In [1]: import numpy as np

In [2]: import numpy.linalg as la

In [3]: np.set_printoptions(precision=2, suppress=True, linewidth=100, floatmode="fixed")

In [4]: A2 = np.array([[0, 1, 1, 2], [-1, -3, 3, 3], [1, 0, 1, -1], [2, 0, 1, -1]])

In [5]: data = np.triu(A2, 1)

In [6]: print(data)
[[ 0  1  1  2]
 [ 0  0  3  3]
 [ 0  0  0 -1]
 [ 0  0  0  0]]

In [7]: # rank 3

In [8]: print(la.matrix_rank(data, rtol=0.1))
3

In [9]: print(np.argsort(-la.norm(data, axis=0).round(6), kind="stable")[:3])
[3 2 1]

In [10]: print(la.cond(data) > 100)
True

In [11]: r = la.matrix_rank(data)

In [12]: print(r)
3

In [13]: null = la.svd(data)[2][r:].T

In [14]: print(la.matrix_rank(data.T @ data), la.matrix_rank(data @ data.T))
3 3

In [15]: print(np.allclose(data @ null, 0))
True

In [16]: print([int(la.matrix_rank(np.delete(data, i, axis=0))) for i in range(4)])
[2, 2, 2, 3]

In [17]: print(null.shape)
(4, 1)

In [18]: print(null @ null.T)
[[1.00 0.00 0.00 0.00]
 [0.00 0.00 0.00 0.00]
 [0.00 0.00 0.00 0.00]
 [0.00 0.00 0.00 0.00]]

In [19]: print(null[:, 0] / null[np.abs(null[:, 0]).round(6).argmax(), 0])
[ 1.00 -0.00 -0.00 -0.00]

In [20]: print(data @ null)
[[0.00]
 [0.00]
 [0.00]
 [0.00]]

In [21]: print(np.unique(data.round(6), axis=0).shape)
(4, 4)

In [22]: print(round(float(np.trace(la.pinv(data) @ data)), 2))
3.0

In [23]: print(np.abs(np.diag(la.qr(data)[1])) > 1e-9)
[False False False False]
